% ipython --no-banner

In [1]: import numpy as np

In [2]: import numpy.linalg as la

In [3]: np.set_printoptions(suppress=True, linewidth=160)

In [4]: M = np.loadtxt("test17.csv", delimiter=",")

In [5]: print(M)
[[ -3.4 -11.3 -16.1]
 [ -8.6  -1.2 -18. ]
 [ 19.    2.9   5.7]
 [-14.    8.8  11.2]
 [ 18.3   8.1   0.6]
 [ 18.1   4.1   7.6]
 [  8.4  17.    6.4]
 [  8.4  13.7  11.9]
 [-12.8  -5.5  14.3]
 [  8.1  11.3  14.4]
 [-18.8   0.2   6.8]
 [-10.3  13.1  11.1]
 [ -7.8  10.3 -15.2]
 [-15.3   4.2  12.2]
 [  4.3  10.4  16.6]
 [  4.4 -12.9  14.7]
 [  3.   18.3   7.4]
 [-13.7 -13.6   5.4]
 [ 15.2   8.9   9.6]
 [ -4.   16.5 -10.5]
 [  3.   -9.8 -17.2]
 [ -0.2  14.1 -14.2]
 [ 14.8   0.5  13.4]
 [ 13.2  -5.6 -13.9]]

In [6]: Y = M / la.norm(M, axis=1, keepdims=True)

In [7]: G = Y @ Y.T

In [8]: print(np.argwhere(np.triu(np.abs(G) > 0.95, 1)))
[[ 0  9]
 [ 0 14]
 [ 2  5]
 [ 3 11]
 [ 3 13]
 [ 3 23]
 [ 5 18]
 [ 6 16]
 [ 7  9]
 [ 9 14]
 [12 15]
 [13 23]
 [15 19]
 [15 21]
 [19 21]]

In [9]: print(np.round(la.norm(Y, axis=1), 1))
[1. 1. 1. 1. 1. 1. 1. 1. 1. 1. 1. 1. 1. 1. 1. 1. 1. 1. 1. 1. 1. 1. 1. 1.]

In [10]: Xc = M - M.mean(axis=0)

In [11]: U, sv, vt = la.svd(Xc, full_matrices=False)

In [12]: print(la.matrix_rank(Xc))
3

In [13]: print(np.abs(vt[0]).argmax())
2

In [14]: print(np.round(sv ** 2 / (sv ** 2).sum(), 1))
[0.4 0.3 0.2]

In [15]: print(np.searchsorted(np.cumsum(sv ** 2) / (sv ** 2).sum(), 0.9) + 1)
3

In [16]: print((np.sign(U[:, 0]) == np.sign(U[0, 0])).astype(int))
[1 1 0 1 0 0 0 0 1 0 1 0 1 1 0 0 0 1 0 1 1 1 0 1]

In [17]: Y = np.c_[M[:, :1] @ np.array([[3]]), np.array([0, 2, 1, 1, 0, 2, 2, 2, 2, 1, 1, 0, 1, 0, 2, 2, 0, 2, 2, 1, 2, 2, 0, 1])]

In [18]: print(Y.round(1))
[[-10.2   0. ]
 [-25.8   2. ]
 [ 57.    1. ]
 [-42.    1. ]
 [ 54.9   0. ]
 [ 54.3   2. ]
 [ 25.2   2. ]
 [ 25.2   2. ]
 [-38.4   2. ]
 [ 24.3   1. ]
 [-56.4   1. ]
 [-30.9   0. ]
 [-23.4   1. ]
 [-45.9   0. ]
 [ 12.9   2. ]
 [ 13.2   2. ]
 [  9.    0. ]
 [-41.1   2. ]
 [ 45.6   2. ]
 [-12.    1. ]
 [  9.    2. ]
 [ -0.6   2. ]
 [ 44.4   0. ]
 [ 39.6   1. ]]

In [19]: print(la.matrix_rank(Y))
2

In [20]: print(np.round(la.norm(la.qr(M)[0].T @ Y, axis=0) ** 2 / ((Y ** 2).sum(axis=0) + 1e-12), 1))
[1.  0.1]

In [21]: Xc = (M - M.mean(axis=0)) / M.std(axis=0)

In [22]: print(np.argwhere(np.abs(Xc) > 2))
[]

In [23]: coef = la.lstsq(np.delete(Xc, 2, axis=1), Xc[:, 2])[0]

In [24]: print(np.abs(coef).argmax())
1

In [25]: print(coef.round(1) + 0)
[0.  0.2]

In [26]: E = np.load("sample11.npy")

In [27]: print(E)
[[ 8  8  4 -8]
 [ 8 11 -1 -6]
 [ 4 -1 11 -8]
 [-8 -6 -8 10]]

In [28]: # symmetric

In [29]: vec = np.array([2, 3, 1, 1])

In [30]: h = np.maximum(E @ vec, 0)

In [31]: print(np.round(np.tanh(E @ vec), 1))
[ 1.  1.  1. -1.]

In [32]: print(np.maximum(E @ vec, 0) - np.maximum(-E @ vec, 0))
[ 36  42   8 -32]

In [33]: rng = np.random.default_rng(44021)

In [34]: Y = E + rng.integers(-2, 3, (4, 3)) @ rng.integers(-2, 3, (3, 4))

In [35]: print(Y)
[[  8   3   1  -8]
 [  5   6  -2  -8]
 [  2  -4  10 -10]
 [ -8  -3  -7   9]]

In [36]: print(np.abs(Y - E).sum(axis=1))
[ 8 11  8  5]

In [37]: print(la.matrix_rank(Y - E, tol=1e-8))
3

In [38]: print(np.round(la.svd(Y - E, compute_uv=False), 1) + 0)
[9.4 3.6 1.2 0. ]

In [39]: z = rng.permutation(4)

In [40]: print(z)
[1 2 0 3]

In [41]: Y = E[z][:, z]

In [42]: print(np.trace(Y))
40

In [43]: print(np.round(np.sort(np.abs(la.eigvals(Y))), 1) + 0)
[ 0.   0.2 12.8 27.1]

In [44]: print(Y)
[[11 -1  8 -6]
 [-1 11  4 -8]
 [ 8  4  8 -8]
 [-6 -8 -8 10]]

In [45]: f = np.array([-3, 2, 0])

In [46]: feats = -1 * np.eye(3) + np.outer(f, f)

In [47]: print(feats)
[[ 8. -6.  0.]
 [-6.  3.  0.]
 [ 0.  0. -1.]]

In [48]: # symmetric, so the eigenvalues are real

In [49]: q = feats.astype(float).copy()

In [50]: for j in range(3):
    ...:     q[:, j] -= q[:, :j] @ (q[:, :j].T @ q[:, j])
    ...:     q[:, j] /= la.norm(q[:, j])
    ...: 

In [51]: print(np.round(q.T @ feats, 1) + 0)
[[10.  -6.6  0. ]
 [ 0.   1.2  0. ]
 [ 0.   0.   1. ]]

In [52]: print(np.round(q.T @ q, 1) + 0)
[[1. 0. 0.]
 [0. 1. 0.]
 [0. 0. 1.]]

In [53]: print([round(float(la.det(feats[:i, :i])), 2) + 0 for i in range(1, 4)])
[8.0, -12.0, 12.0]

In [54]: print(np.round(la.eigvalsh(feats).min(), 1))
-1.0

In [55]: print(np.round(la.eigvals(feats), 1))
[12. -1. -1.]

In [56]: print(np.kron(np.eye(2, dtype=int), feats))
[[ 8. -6.  0.  0. -0.  0.]
 [-6.  3.  0. -0.  0.  0.]
 [ 0.  0. -1.  0.  0. -0.]
 [ 0. -0.  0.  8. -6.  0.]
 [-0.  0.  0. -6.  3.  0.]
 [ 0.  0. -0.  0.  0. -1.]]

In [57]: print(np.einsum("ii->", feats))
10.0

In [58]: print(round(la.eigvals(feats).sum().real, 1))
10.0
